% ipython --no-banner

In [1]: import numpy as np

In [2]: np.set_printoptions(precision=1, suppress=True, linewidth=160, sign=" ")

In [3]: tidy = lambda a: np.round(a, 1) + 0

In [4]: A = np.loadtxt("mat.csv", delimiter=",")

In [5]: print(tidy(A))
[[ -2.6  15.9  -5.4  16.5 -14.3 -31.1   0.3  10.7]
 [ -2.2  15.2  -4.9  15.6 -13.4 -29.9   0.3  10.1]
 [ -1.3  13.2  -3.6  13.3 -11.1 -26.4   0.4   8.5]
 [ -0.1  10.7  -2.   10.4  -8.1 -21.8   0.4   6.5]
 [  0.   10.6  -1.9  10.2  -7.9 -21.5   0.4   6.4]
 [  0.2  10.1  -1.7   9.7  -7.5 -20.7   0.4   6.1]
 [  0.3   9.8  -1.5   9.3  -7.  -20.    0.4   5.8]
 [  0.5   9.3  -1.2   8.8  -6.5 -19.2   0.4   5.5]
 [  0.5   9.3  -1.2   8.7  -6.5 -19.1   0.3   5.5]
 [  0.6   9.1  -1.1   8.5  -6.2 -18.7   0.3   5.3]
 [  1.2   7.3  -0.2   6.5  -4.3 -15.4   0.3   4.1]
 [  1.8   1.4   1.    0.7   0.8  -3.6  -0.3   0.8]
 [  1.6   1.1   0.9   0.4   0.9  -2.8  -0.4   0.7]
 [  0.8   0.4   0.4   0.1   0.7  -1.   -0.3   0.4]
 [ -0.6  -0.2   0.    0.   -0.7   0.6   0.7  -0.7]
 [ -0.9  -0.4   0.4  -0.2  -1.2   1.    1.5  -1.7]
 [ -0.6  -1.3   3.1  -1.8  -1.4   2.2   4.5  -5.7]
 [ -0.4  -1.6   4.   -2.3  -1.3   2.6   5.2  -6.7]
 [ -0.3  -1.7   4.2  -2.5  -1.2   2.7   5.4  -7. ]
 [  0.   -2.    5.   -3.   -1.    3.    6.   -8. ]
 [  0.2  -2.2   5.5  -3.3  -0.8   3.2   6.4  -8.7]
 [  0.6  -2.6   6.6  -4.1  -0.5   3.7   7.2 -10. ]
 [  0.7  -2.7   6.9  -4.2  -0.4   3.8   7.4 -10.2]
 [  2.   -3.9  10.   -6.3   0.8   5.3   9.6 -13.9]
 [  2.2  -4.   10.4  -6.6   1.    5.4   9.9 -14.3]
 [  3.   -4.7  12.2  -7.8   1.8   6.3  11.1 -16.3]
 [  3.3  -5.   12.9  -8.3   2.1   6.6  11.5 -17.1]
 [  4.5  -6.   15.5 -10.2   3.4   7.9  13.2 -20. ]
 [  5.1  -6.5  16.6 -11.    4.    8.5  13.9 -21.3]
 [  5.8  -7.1  18.  -12.    4.7   9.2  14.7 -22.8]
 [  6.4  -7.6  19.3 -13.    5.4   9.9  15.6 -24.2]
 [  8.7  -9.5  23.8 -16.3   7.9  12.3  18.2 -29.1]
 [ 11.1 -11.5  28.4 -19.8  10.6  14.8  20.9 -34.1]
 [ 12.1 -12.4  30.4 -21.3  11.8  16.   22.  -36.2]
 [ 12.5 -12.7  31.2 -21.8  12.3  16.4  22.4 -37. ]]

In [6]: M2 = A / np.linalg.norm(A, axis=1, keepdims=True)

In [7]: C2 = M2 @ M2.T

In [8]: print(tidy(C2[31]))
[-0.7 -0.6 -0.6 -0.6 -0.6 -0.6 -0.6 -0.6 -0.6 -0.6 -0.5 -0.2 -0.2 -0.1  0.4  0.6  0.9  0.9  0.9  0.9  0.9  1.   1.   1.   1.   1.   1.   1.   1.   1.   1.
  1.   1.   1.   1. ]

In [9]: print(tidy(np.linalg.norm(M2, axis=1)))
[ 1.  1.  1.  1.  1.  1.  1.  1.  1.  1.  1.  1.  1.  1.  1.  1.  1.  1.  1.  1.  1.  1.  1.  1.  1.  1.  1.  1.  1.  1.  1.  1.  1.  1.  1.]

In [10]: print([round(float(x), 1) for x in np.linalg.svd(A, compute_uv=False)[:3]])
[164.4, 71.8, 14.9]

In [11]: print(np.argsort(-np.linalg.norm(A, axis=0).round(6), kind="stable")[:3])
[ 7  5  2]

In [12]: z = A[:, 0] > np.median(A[:, 0])

In [13]: f = A[z].mean(axis=0) - A[~z].mean(axis=0)

In [14]: print(((A - A.mean(axis=0)) @ f > 0).astype(int))
[ 0  0  0  0  0  0  0  0  0  0  0  0  0  0  0  0  0  1  1  1  1  1  1  1  1  1  1  1  1  1  1  1  1  1  1]

In [15]: print(z.astype(int))
[ 0  0  0  0  0  0  0  0  0  0  1  1  1  1  0  0  0  0  0  0  0  0  1  1  1  1  1  1  1  1  1  1  1  1  1]

In [16]: print(np.argsort(-np.abs(f).round(6), kind="stable"))
[ 7  5  3  2  1  4  6  0]

In [17]: r = np.linalg.matrix_rank(A)

In [18]: print(r)
3

In [19]: ns = np.linalg.svd(A)[2][r:].T

In [20]: print([int(np.linalg.matrix_rank(A[:, :j + 1])) for j in range(8)])
[1, 2, 3, 3, 3, 3, 3, 3]

In [21]: print(ns.shape)
(8, 5)

In [22]: print(np.linalg.matrix_rank(A.T @ A), np.linalg.matrix_rank(A @ A.T))
3 3

In [23]: print([int(np.linalg.matrix_rank(np.delete(A, i, axis=0))) for i in range(35)])
[3, 3, 3, 3, 3, 3, 3, 3, 3, 3, 3, 3, 3, 3, 3, 3, 3, 3, 3, 3, 3, 3, 3, 3, 3, 3, 3, 3, 3, 3, 3, 3, 3, 3, 3]

In [24]: M = np.load("sample17.npy")

In [25]: print(M)
[[ 0  0  1  1]
 [ 0  0  0  0]
 [ 1  0  0  1]
 [ 1  0  1  0]]

In [26]: ev, vecs = np.linalg.eigh(M)

In [27]: print(tidy(ev))
[-1. -1.  0.  2.]

In [28]: print(tidy(vecs @ np.diag(ev) @ vecs.T))
[[ 0.  0.  1.  1.]
 [ 0.  0.  0.  0.]
 [ 1.  0.  0.  1.]
 [ 1.  0.  1.  0.]]

In [29]: print(tidy(np.linalg.eigvalsh(M @ M)))
[ 0.  1.  1.  4.]

In [30]: print(tidy(np.linalg.svd(M, compute_uv=False)))
[ 2.  1.  1.  0.]

In [31]: print(ev.sum(), np.trace(M))
0.0 0

In [32]: print(np.kron(np.eye(2, dtype=int), M))
[[ 0  0  1  1  0  0  0  0]
 [ 0  0  0  0  0  0  0  0]
 [ 1  0  0  1  0  0  0  0]
 [ 1  0  1  0  0  0  0  0]
 [ 0  0  0  0  0  0  1  1]
 [ 0  0  0  0  0  0  0  0]
 [ 0  0  0  0  1  0  0  1]
 [ 0  0  0  0  1  0  1  0]]

In [33]: print(tidy(np.linalg.det(M.T)))
0.0

In [34]: print(tidy(np.linalg.det(2 * M)), tidy(np.linalg.det(M)))
0.0 0.0

In [35]: print(tidy(np.poly(M)))
[ 1.  0. -3. -2.  0.]

In [36]: print(tidy(np.linalg.eigvals(M)))
[-1.  2. -1.  0.]

In [37]: print(tidy(np.linalg.eigvals(M).sum().real))
0.0

In [38]: f = np.array([1, 1, 1])

In [39]: print(np.convolve(M[0], f))
[ 0  0  1  2  2  1]

In [40]: print(np.correlate(M[0], M[3], "full"))
[ 0  0  0  1  1  1  1]

In [41]: hat = np.triu(np.array([[-7, 3, -7, 6], [1, 7, 0, 3], [0, -2, 0, 4], [0, 3, -7, 5]]), 1) + np.eye(4)

In [42]: M2 = hat @ M @ np.linalg.inv(hat)

In [43]: print(tidy(np.linalg.det(M2)))
0.0

In [44]: print(hat @ M - M @ hat)
[[ -1.   0.   6. -11.]
 [  3.   0.   3.   0.]
 [  4.  -3.  11.  -6.]
 [  0.  -3.   7. -10.]]

In [45]: print(M2)
[[  -1.    3.    0.   -9.]
 [   3.   -9.   24.  -87.]
 [   5.  -15.   39. -140.]
 [   1.   -3.    8.  -29.]]

In [46]: feats = np.array([[-0.8, -0.9, -0.3, -1.2, -0.2],
    ...:     [-0.1, -0.6, -1.0, 0.0, 0.2],
    ...:     [1.6, -1.3, 0.6, 1.8, 0.1],
    ...:     [-0.3, -1.5, -0.7, -0.7, -1.8],
    ...:     [-0.2, -0.3, -0.7, 0.3, 0.6]])

In [47]: print(feats)
[[-0.8 -0.9 -0.3 -1.2 -0.2]
 [-0.1 -0.6 -1.   0.   0.2]
 [ 1.6 -1.3  0.6  1.8  0.1]
 [-0.3 -1.5 -0.7 -0.7 -1.8]
 [-0.2 -0.3 -0.7  0.3  0.6]]

In [48]: W = np.array([[1, 1, 2, 2, 1, 1],
    ...:     [2, 1, 0, 1, 0, 2],
    ...:     [1, 1, 2, 2, 2, 2],
    ...:     [1, 2, 2, 1, 2, 2],
    ...:     [1, 2, 1, 1, 1, 2]])

In [49]: beta = np.array([4, 2, 4, 7, -1, -4])

In [50]: hid = np.maximum(feats @ W + beta, 0)

In [51]: print((hid > 0).mean(axis=0))
[ 0.6  0.6  0.6  1.   0.2  0. ]

In [52]: cent = np.array([[-3, -1, 3],
    ...:     [-1, 0, 2],
    ...:     [-5, 0, 4],
    ...:     [-5, 5, 3],
    ...:     [0, -5, -4],
    ...:     [3, 5, 3]])

In [53]: print(tidy(hid @ cent))
[[ -12.5   12.5    7.5]
 [ -38.4   20.1   28.3]
 [-143.7   27.    92.3]
 [  -5.     5.     3. ]
 [ -58.8   25.6   46.4]]

In [54]: print(W @ cent)
[[-21   9  18]
 [ -6  13  17]
 [-18   9  17]
 [-14   4  16]
 [ -9   9  16]]

In [55]: F = np.load("dump.npy")

In [56]: print(F)
[[-3.  4.  0.  0.]
 [ 4. -3.  4.  0.]
 [ 0.  4. -1.  4.]
 [ 0.  0.  4.  0.]]

In [57]: rng = np.random.default_rng(37)

In [58]: z = rng.permutation(4)

In [59]: print(z)
[ 1  0  2  3]

In [60]: M2 = F[z][:, z]

In [61]: print(tidy(np.linalg.det(M2)), tidy(np.linalg.det(F[z])))
112.0 -112.0

In [62]: print(M2)
[[-3.  4.  4.  0.]
 [ 4. -3.  0.  0.]
 [ 4.  0. -1.  4.]
 [ 0.  0.  4.  0.]]

In [63]: print(np.allclose(M2, F))
False

In [64]: print(tidy(np.sort(np.abs(np.linalg.eigvals(M2)))))
[ 0.7  4.   4.9  8.6]
